In [1]: import numpy as np

In [2]: from numpy import linalg as LA

In [3]: np.set_printoptions(precision=2, suppress=True, linewidth=140)

In [4]: X = np.loadtxt("arr.csv", delimiter=",")

In [5]: print(X)
[[0. 1. 0. 0. 1. 0. 0. 0. 0. 0.]
 [1. 0. 0. 0. 1. 0. 1. 0. 0. 0.]
 [0. 0. 0. 1. 0. 0. 0. 1. 0. 0.]
 [0. 0. 1. 0. 0. 1. 0. 1. 0. 0.]
 [1. 1. 0. 0. 0. 0. 0. 0. 0. 0.]
 [0. 0. 0. 1. 0. 0. 0. 1. 1. 0.]
 [0. 1. 0. 0. 0. 0. 0. 0. 0. 0.]
 [0. 0. 1. 1. 0. 1. 0. 0. 1. 0.]
 [0. 0. 0. 0. 0. 1. 0. 1. 0. 0.]
 [0. 0. 0. 0. 0. 0. 0. 0. 0. 0.]]

In [6]: # symmetric

In [7]: print(LA.matrix_rank(X, rtol=0.1))
9

In [8]: print([round(float(x), 2) for x in LA.svd(X, compute_uv=False)[:3]])
[2.94, 2.17, 1.62]

In [9]: print(np.round(LA.norm(X, 2) / LA.norm(X), 2))
0.63

In [10]: print(np.all(LA.eigvalsh(X) > 0))
False

In [11]: LA.cholesky(X)
LinAlgError: Matrix is not positive definite


In [12]: print(X.sum(axis=1))
[2. 3. 2. 3. 2. 3. 1. 4. 2. 0.]

In [13]: print(LA.svd(X, compute_uv=False))
[2.94 2.17 1.62 1.48 1.47 1.   0.62 0.46 0.31 0.  ]

In [14]: print(X.mean(axis=0))
[0.2 0.3 0.2 0.3 0.2 0.3 0.1 0.4 0.2 0. ]

In [15]: print(X.sum(axis=0))
[2. 3. 2. 3. 2. 3. 1. 4. 2. 0.]

In [16]: print(np.abs(X).max())
1.0

In [17]: print(X.shape)
(10, 10)

In [18]: print(round(LA.norm(X), 2))
4.69

In [19]: print(X - X[0])
[[ 0.  0.  0.  0.  0.  0.  0.  0.  0.  0.]
 [ 1. -1.  0.  0.  0.  0.  1.  0.  0.  0.]
 [ 0. -1.  0.  1. -1.  0.  0.  1.  0.  0.]
 [ 0. -1.  1.  0. -1.  1.  0.  1.  0.  0.]
 [ 1.  0.  0.  0. -1.  0.  0.  0.  0.  0.]
 [ 0. -1.  0.  1. -1.  0.  0.  1.  1.  0.]
 [ 0.  0.  0.  0. -1.  0.  0.  0.  0.  0.]
 [ 0. -1.  1.  1. -1.  1.  0.  0.  1.  0.]
 [ 0. -1.  0.  0. -1.  1.  0.  1.  0.  0.]
 [ 0. -1.  0.  0. -1.  0.  0.  0.  0.  0.]]

In [20]: M = np.load("layer1.npy")

In [21]: print(M)
[[0 0 0 0 0 0 0 2 0 0 0]
 [0 0 0 1 0 0 0 0 0 0 0]
 [0 0 0 0 3 0 0 0 0 0 0]
 [0 0 3 0 0 0 0 0 0 0 0]
 [1 0 0 0 0 0 0 0 0 0 0]
 [0 0 0 0 0 0 0 0 0 0 0]
 [0 0 0 0 0 2 0 0 0 0 0]
 [0 0 0 0 0 0 1 0 0 0 0]
 [0 1 0 0 0 0 0 0 0 0 0]
 [0 0 0 0 0 0 0 0 2 0 0]
 [0 0 0 0 0 0 0 0 0 1 0]]

In [22]: # rows and columns are dependent

In [23]: Uu, sig, vt = LA.svd(M)

In [24]: vecs = vt[:(sig > 1e-8).sum()]

In [25]: rng = np.random.default_rng(59)

In [26]: vec = M[3] + -1 * M[1] + rng.integers(2) * np.eye(11)[2]

In [27]: print(vec)
[ 0.  0.  4. -1.  0.  0.  0.  0.  0.  0.  0.]

In [28]: print(np.diag(vecs.T @ vecs))
[1. 1. 1. 1. 1. 1. 1. 1. 1. 1. 0.]

In [29]: print(np.allclose(vecs.T @ vecs @ vec, vec))
True

In [30]: print(LA.matrix_rank(np.vstack([M, vec])))
10

In [31]: print(M.sum(axis=1))
[2 1 3 3 1 0 2 1 1 2 1]

In [32]: print(M.mean(axis=0))
[0.09 0.09 0.27 0.09 0.27 0.18 0.09 0.18 0.18 0.09 0.  ]

In [33]: print(LA.svd(M, compute_uv=False))
[3. 3. 2. 2. 2. 1. 1. 1. 1. 1. 0.]

In [34]: print(np.unravel_index(np.abs(M).argmax(), M.shape))
(np.int64(2), np.int64(4))

In [35]: print(LA.matrix_rank(M))
10

In [36]: rk = LA.matrix_rank(M)

In [37]: print(rk)
10

In [38]: N = LA.svd(M)[2][rk:].T

In [39]: print(N[:, 0] / N[np.abs(N[:, 0]).round(6).argmax(), 0])
[0. 0. 0. 0. 0. 0. 0. 0. 0. 0. 1.]

In [40]: print(N @ N.T)
[[0. 0. 0. 0. 0. 0. 0. 0. 0. 0. 0.]
 [0. 0. 0. 0. 0. 0. 0. 0. 0. 0. 0.]
 [0. 0. 0. 0. 0. 0. 0. 0. 0. 0. 0.]
 [0. 0. 0. 0. 0. 0. 0. 0. 0. 0. 0.]
 [0. 0. 0. 0. 0. 0. 0. 0. 0. 0. 0.]
 [0. 0. 0. 0. 0. 0. 0. 0. 0. 0. 0.]
 [0. 0. 0. 0. 0. 0. 0. 0. 0. 0. 0.]
 [0. 0. 0. 0. 0. 0. 0. 0. 0. 0. 0.]
 [0. 0. 0. 0. 0. 0. 0. 0. 0. 0. 0.]
 [0. 0. 0. 0. 0. 0. 0. 0. 0. 0. 0.]
 [0. 0. 0. 0. 0. 0. 0. 0. 0. 0. 1.]]

In [41]: print([int(LA.matrix_rank(M[:i])) for i in range(1, len(M) + 1)])
[1, 2, 3, 4, 5, 5, 6, 7, 8, 9, 10]

In [42]: print([int(LA.matrix_rank(np.delete(M, i, axis=0))) for i in range(11)])
[9, 9, 9, 9, 9, 10, 9, 9, 9, 9, 9]

In [43]: arr = np.loadtxt("w.csv", delimiter=",")

In [44]: print(arr)
[[5. 5. 1. 0. 3. 3. 0. 4. 2.]
 [0. 4. 2. 2. 1. 5. 5. 3. 1.]
 [0. 0. 1. 0. 5. 5. 0. 4. 5.]
 [0. 0. 0. 0. 0. 0. 1. 0. 3.]
 [0. 0. 0. 0. 5. 1. 3. 2. 5.]
 [0. 0. 0. 0. 0. 4. 3. 2. 2.]
 [0. 0. 0. 0. 0. 0. 5. 1. 2.]
 [0. 0. 0. 0. 0. 0. 0. 3. 2.]
 [0. 0. 0. 0. 0. 0. 0. 0. 3.]]

In [45]: # triangular, det is the product of the diagonal

In [46]: print(LA.matrix_power(arr, 3))
[[125. 305. 131.  90. 400. 660. 750. 731. 902.]
 [  0.  64.  42.  32. 161. 353. 623. 431. 671.]
 [  0.   0.   1.   0. 155. 155. 330. 262. 536.]
 [  0.   0.   0.   0.   0.   0.  25.   8.  45.]
 [  0.   0.   0.   0. 125.  61. 267. 164. 407.]
 [  0.   0.   0.   0.   0.  64. 183. 110. 192.]
 [  0.   0.   0.   0.   0.   0. 125.  49. 120.]
 [  0.   0.   0.   0.   0.   0.   0.  27.  54.]
 [  0.   0.   0.   0.   0.   0.   0.   0.  27.]]

In [47]: print(arr @ arr)
[[25. 45. 16. 10. 40. 60. 43. 63. 55.]
 [ 0. 16. 10.  8. 19. 51. 65. 46. 54.]
 [ 0.  0.  1.  0. 30. 30. 30. 36. 63.]
 [ 0.  0.  0.  0.  0.  0.  5.  1. 11.]
 [ 0.  0.  0.  0. 25.  9. 33. 21. 52.]
 [ 0.  0.  0.  0.  0. 16. 27. 17. 24.]
 [ 0.  0.  0.  0.  0.  0. 25.  8. 18.]
 [ 0.  0.  0.  0.  0.  0.  0.  9. 12.]
 [ 0.  0.  0.  0.  0.  0.  0.  0.  9.]]

In [48]: print(np.allclose(arr @ arr.T, arr.T @ arr))
False

In [49]: print(np.trace(arr))
30.0
